$ ipython --no-banner

In [1]: import numpy as np

In [2]: from numpy import linalg as LA

In [3]: np.set_printoptions(precision=3, suppress=True, linewidth=200)

In [4]: m1 = np.loadtxt("sample18.csv", delimiter=",")

In [5]: print(m1)
[[ 3.  0.  0.  1. -1.  0. -2. -3. -3. -2. -3.  3. -3.  1. -1.]
 [ 0.  0.  2.  0.  2.  1. -2. -3.  1.  1.  3. -3. -1. -3.  2.]
 [ 0.  0.  3.  3. -2. -1.  0.  3. -1. -2.  2. -2.  1. -1.  0.]
 [ 0.  0.  0.  3.  1.  2.  3. -2. -2. -2. -1.  2. -2.  0.  0.]
 [ 0.  0.  0.  0. -3. -1. -1.  1. -1.  0. -3.  3.  1. -1.  2.]
 [ 0.  0.  0.  0.  0. -2.  0. -2.  0.  1.  2.  0.  0.  0.  0.]
 [ 0.  0.  0.  0.  0.  0. -1.  2.  3. -1. -1.  2. -1. -2.  0.]
 [ 0.  0.  0.  0.  0.  0.  0. -3.  3. -1. -1. -1. -1. -1.  2.]
 [ 0.  0.  0.  0.  0.  0.  0.  0. -2.  1. -1. -1.  0.  1. -1.]
 [ 0.  0.  0.  0.  0.  0.  0.  0.  0.  2. -3.  1.  0. -3.  3.]
 [ 0.  0.  0.  0.  0.  0.  0.  0.  0.  0.  2. -2. -3. -1. -3.]
 [ 0.  0.  0.  0.  0.  0.  0.  0.  0.  0.  0. -1.  3.  0. -2.]
 [ 0.  0.  0.  0.  0.  0.  0.  0.  0.  0.  0.  0. -1.  2. -3.]
 [ 0.  0.  0.  0.  0.  0.  0.  0.  0.  0.  0.  0.  0. -2.  3.]
 [ 0.  0.  0.  0.  0.  0.  0.  0.  0.  0.  0.  0.  0.  0. -3.]]

In [6]: print(np.abs(np.diag(LA.qr(m1)[1])) > 1e-9)
[ True False  True  True  True  True  True  True  True  True  True  True  True  True  True]

In [7]: print(LA.lstsq(m1[:-1].T, m1[-1])[2])
14

In [8]: print(np.allclose(m1[:-1].T @ LA.lstsq(m1[:-1].T, m1[-1])[0], m1[-1]))
True

In [9]: out = m1[0, 0] * m1[1:] - np.outer(m1[1:, 0], m1[0])

In [10]: print(out)
[[ 0.  0.  6.  0.  6.  3. -6. -9.  3.  3.  9. -9. -3. -9.  6.]
 [ 0.  0.  9.  9. -6. -3.  0.  9. -3. -6.  6. -6.  3. -3.  0.]
 [ 0.  0.  0.  9.  3.  6.  9. -6. -6. -6. -3.  6. -6.  0.  0.]
 [ 0.  0.  0.  0. -9. -3. -3.  3. -3.  0. -9.  9.  3. -3.  6.]
 [ 0.  0.  0.  0.  0. -6.  0. -6.  0.  3.  6.  0.  0.  0.  0.]
 [ 0.  0.  0.  0.  0.  0. -3.  6.  9. -3. -3.  6. -3. -6.  0.]
 [ 0.  0.  0.  0.  0.  0.  0. -9.  9. -3. -3. -3. -3. -3.  6.]
 [ 0.  0.  0.  0.  0.  0.  0.  0. -6.  3. -3. -3.  0.  3. -3.]
 [ 0.  0.  0.  0.  0.  0.  0.  0.  0.  6. -9.  3.  0. -9.  9.]
 [ 0.  0.  0.  0.  0.  0.  0.  0.  0.  0.  6. -6. -9. -3. -9.]
 [ 0.  0.  0.  0.  0.  0.  0.  0.  0.  0.  0. -3.  9.  0. -6.]
 [ 0.  0.  0.  0.  0.  0.  0.  0.  0.  0.  0.  0. -3.  6. -9.]
 [ 0.  0.  0.  0.  0.  0.  0.  0.  0.  0.  0.  0.  0. -6.  9.]
 [ 0.  0.  0.  0.  0.  0.  0.  0.  0.  0.  0.  0.  0.  0. -9.]]

In [11]: print(m1[:, 0] / m1[0, 0])
[1. 0. 0. 0. 0. 0. 0. 0. 0. 0. 0. 0. 0. 0. 0.]

In [12]: print(np.round(LA.norm(m1, 2) / LA.norm(m1), 3))
0.503

In [13]: rng = np.random.default_rng(1)

In [14]: lab = rng.permutation(15)

In [15]: print(lab)
[ 1 12  7 10 14  4  5  8  0  9  2 13 11  6  3]

In [16]: out = m1[lab][:, lab]

In [17]: print(np.allclose(out, m1))
False

In [18]: print(np.diag(out))
[ 0. -1. -3.  2. -3. -3. -2. -2.  3.  2.  3. -2. -1. -1.  3.]

In [19]: print(np.trace(out))
-5.0

In [20]: print(round(float(LA.det(out)), 3), np.round(LA.det(m1[lab]), 3))
0.0 0.0

In [21]: out = np.array([[1, 2, -1, 1, -2, 2, 2],
    ...:     [-2, -2, -2, -1, 2, -1, -2],
    ...:     [1, 1, 2, 2, 2, 1, -2],
    ...:     [2, -2, 2, 1, 0, -1, 1],
    ...:     [-1, 1, -1, 1, 0, -2, 1],
    ...:     [1, 1, 0, 2, 2, -2, 1],
    ...:     [2, -2, 2, -1, 2, -1, 2]])

In [22]: basis = np.array([[5]])

In [23]: X = np.block([[out, np.array([[3], [-1], [1], [-2], [0], [0], [2]])], [np.zeros((1, 7)), basis]])

In [24]: print(X)
[[ 1.  2. -1.  1. -2.  2.  2.  3.]
 [-2. -2. -2. -1.  2. -1. -2. -1.]
 [ 1.  1.  2.  2.  2.  1. -2.  1.]
 [ 2. -2.  2.  1.  0. -1.  1. -2.]
 [-1.  1. -1.  1.  0. -2.  1.  0.]
 [ 1.  1.  0.  2.  2. -2.  1.  0.]
 [ 2. -2.  2. -1.  2. -1.  2.  2.]
 [ 0.  0.  0.  0.  0.  0.  0.  5.]]

In [25]: U, s, VT = LA.svd(m1)

In [26]: vecs = VT[:(s > 1e-8).sum()]

In [27]: x = m1[9] + -3 * m1[10] + rng.integers(2) * np.eye(15)[3]

In [28]: print(x)
[ 0.  0.  0.  1.  0.  0.  0.  0.  0.  2. -9.  7.  9.  0. 12.]

In [29]: print(np.round(np.diag(vecs.T @ vecs), 3) + 0)
[1. 0. 1. 1. 1. 1. 1. 1. 1. 1. 1. 1. 1. 1. 1.]

In [30]: print(np.allclose(vecs.T @ vecs @ x, x))
True

In [31]: print(LA.matrix_rank(np.vstack([m1, x])))
14

In [32]: x = np.array([2, -3, -4, -5, 2, 6, -6, 4])

In [33]: rhs = X @ x

In [34]: print(rhs)
[  3.  21.   7. -23. -24. -25.   1.  20.]

In [35]: print(LA.solve(X, rhs + X[:, 5]))
[ 2. -3. -4. -5.  2.  7. -6.  4.]

In [36]: print(LA.solve(X, 2 * rhs))
[  4.  -6.  -8. -10.   4.  12. -12.   8.]

In [37]: print(np.round(LA.solve(X.T, X[6]), 3) + 0)
[0. 0. 0. 0. 0. 0. 1. 0.]

In [38]: E = np.loadtxt("run2.csv", delimiter=",")

In [39]: print(E)
[[ 0.  0.  0.  0.  0.]
 [ 0.  0.  0.  0.  0.]
 [ 2.  0.  2.  1.  0.]
 [ 0.  0.  0.  0.  0.]
 [ 3. -1.  5. -2.  1.]
 [ 4.  1.  4.  1. -1.]
 [-1.  1.  1. -1.  1.]
 [ 2.  0.  2.  1.  0.]
 [ 1.  0.  2.  1. -1.]
 [ 4.  1.  4.  1. -1.]
 [ 1.  1.  3.  0.  1.]
 [ 2.  1.  2.  0. -1.]
 [ 1. -1.  3. -3.  1.]
 [ 4. -2.  4. -1.  0.]
 [ 2.  1.  2.  0. -1.]
 [ 1.  1.  3.  0.  1.]
 [ 0.  0.  0.  0.  0.]
 [ 4.  1.  4.  1. -1.]
 [ 1.  0.  2.  1. -1.]
 [ 3.  1.  4.  1. -2.]
 [ 7. -1.  8.  0. -2.]
 [ 2. -2.  2. -2.  0.]
 [ 1.  0.  2.  1. -1.]
 [ 2.  1.  2.  0. -1.]
 [ 2.  1.  2.  0. -1.]
 [ 6. -1.  6. -1. -1.]
 [ 1.  0.  2.  1. -1.]
 [ 2. -2.  2. -2.  0.]]

In [40]: cen = E - E.mean(axis=0)

In [41]: vecs = LA.svd(cen)[2][:1]

In [42]: out = cen - cen @ vecs.T @ vecs

In [43]: print(out.std(axis=0))
[0.35  0.954 0.44  1.099 0.76 ]
